$ ipython --no-banner

In [1]: import numpy as np

In [2]: from numpy import linalg as LA

In [3]: np.set_printoptions(precision=3, suppress=True, linewidth=200, legacy="1.25")

In [4]: data = np.loadtxt("data.csv", delimiter=",")

In [5]: data
Out[5]: 
array([[-54.889,   0.454, -11.512,  30.763, -66.303,  46.921,  23.315],
       [-35.7  ,   7.064,  -3.994,  10.931, -37.562,  28.117,  11.767],
       [-34.352,   7.415,  -3.546,   9.681, -35.6  ,  26.787,  10.985],
       [-26.861,   8.969,  -1.328,   3.237, -24.922,  19.386,   6.763],
       [-26.606,   9.008,  -1.261,   3.035, -24.565,  19.134,   6.624],
       [-26.418,   9.036,  -1.213,   2.887, -24.304,  18.949,   6.521],
       [-23.68 ,   9.378,  -0.551,   0.822, -20.536,  16.252,   5.053],
       [-23.563,   9.39 ,  -0.524,   0.738, -20.377,  16.137,   4.991],
       [-18.44 ,   9.605,   0.45 ,  -2.576, -13.599,  11.137,   2.4  ],
       [-16.045,   9.468,   0.764,  -3.814, -10.597,   8.842,   1.285],
       [-14.871,   9.331,   0.879,  -4.329,  -9.176,   7.733,   0.769],
       [-13.655,   9.133,   0.966,  -4.788,  -7.749,   6.602,   0.261],
       [-11.478,   8.613,   1.037,  -5.387,  -5.327,   4.632,  -0.566],
       [ -6.297,   6.176,   0.666,  -5.173,  -0.676,   0.547,  -1.838],
       [ -4.693,   4.934,   0.388,  -4.416,   0.221,  -0.344,  -1.879],
       [ -1.951,   2.154,  -0.092,  -2.101,   0.671,  -0.875,  -1.208],
       [ -0.289,   0.296,  -0.062,  -0.296,   0.14 ,  -0.205,  -0.212],
       [ -0.192,   0.195,  -0.043,  -0.195,   0.094,  -0.139,  -0.142],
       [  0.717,  -0.662,   0.246,   0.659,  -0.375,   0.604,   0.557],
       [  1.388,  -1.164,   0.598,   1.144,  -0.729,   1.269,   1.095],
       [  3.188,  -1.882,   2.064,   1.683,  -1.478,   3.272,   2.461],
       [  3.526,  -1.92 ,   2.407,   1.663,  -1.57 ,   3.655,   2.692],
       [  3.808,  -1.933,   2.705,   1.621,  -1.633,   3.973,   2.877],
       [  5.731,  -1.61 ,   4.972,   0.793,  -1.762,   6.041,   3.96 ],
       [  7.852,  -0.66 ,   7.76 ,  -0.923,  -1.388,   8.069,   4.835],
       [  8.14 ,  -0.498,   8.151,  -1.202,  -1.303,   8.323,   4.932],
       [  8.467,  -0.305,   8.599,  -1.531,  -1.198,   8.607,   5.037],
       [ 12.042,   2.224,  13.629,  -5.732,   0.438,  11.358,   5.861],
       [ 12.316,   2.443,  14.02 ,  -6.09 ,   0.595,  11.545,   5.904],
       [ 13.863,   3.725,  16.24 ,  -8.181,   1.542,  12.549,   6.102],
       [ 19.677,   9.055,  24.638, -16.815,   5.865,  15.662,   6.33 ],
       [ 21.012,  10.357,  26.566, -18.919,   6.986,  16.259,   6.294],
       [ 21.957,  11.292,  27.931, -20.429,   7.803,  16.659,   6.253],
       [ 30.359,  19.936,  39.997, -34.4  ,  15.721,  19.564,   5.429],
       [ 32.348,  22.045,  42.833, -37.813,  17.731,  20.111,   5.138],
       [ 34.011,  23.822,  45.199, -40.691,  19.444,  20.534,   4.873],
       [ 35.834,  25.782,  47.786, -43.867,  21.352,  20.966,   4.561],
       [ 39.988,  30.289,  53.658, -51.177,  25.806,  21.833,   3.774],
       [ 44.922,  35.699,  60.59 , -59.965,  31.257,  22.68 ,   2.722],
       [ 48.871,  40.063,  66.105, -67.064,  35.727,  23.234,   1.804],
       [ 49.958,  41.269,  67.62 , -69.029,  36.974,  23.37 ,   1.54 ],
       [ 53.546,  45.261,  72.604, -75.533,  41.126,  23.768,   0.64 ]])

In [6]: basis = data[[2, 3]].astype(float)

In [7]: for _ in range(3):
   ...:     lab = LA.norm(data[:, None] - basis, axis=-1).argmin(axis=1)
   ...:     basis = np.array([data[lab == j].mean(axis=0) for j in range(2)])
   ...: 

In [8]: lab
Out[8]: array([0, 0, 0, 0, 0, 0, 0, 0, 0, 0, 0, 1, 1, 1, 1, 1, 1, 1, 1, 1, 1, 1, 1, 1, 1, 1, 1, 1, 1, 1, 1, 1, 1, 1, 1, 1, 1, 1, 1, 1, 1, 1])

In [9]: print(np.bincount(lab))
[11 31]

In [10]: np.abs(basis[1] - basis[0]).argmax()
Out[10]: 0
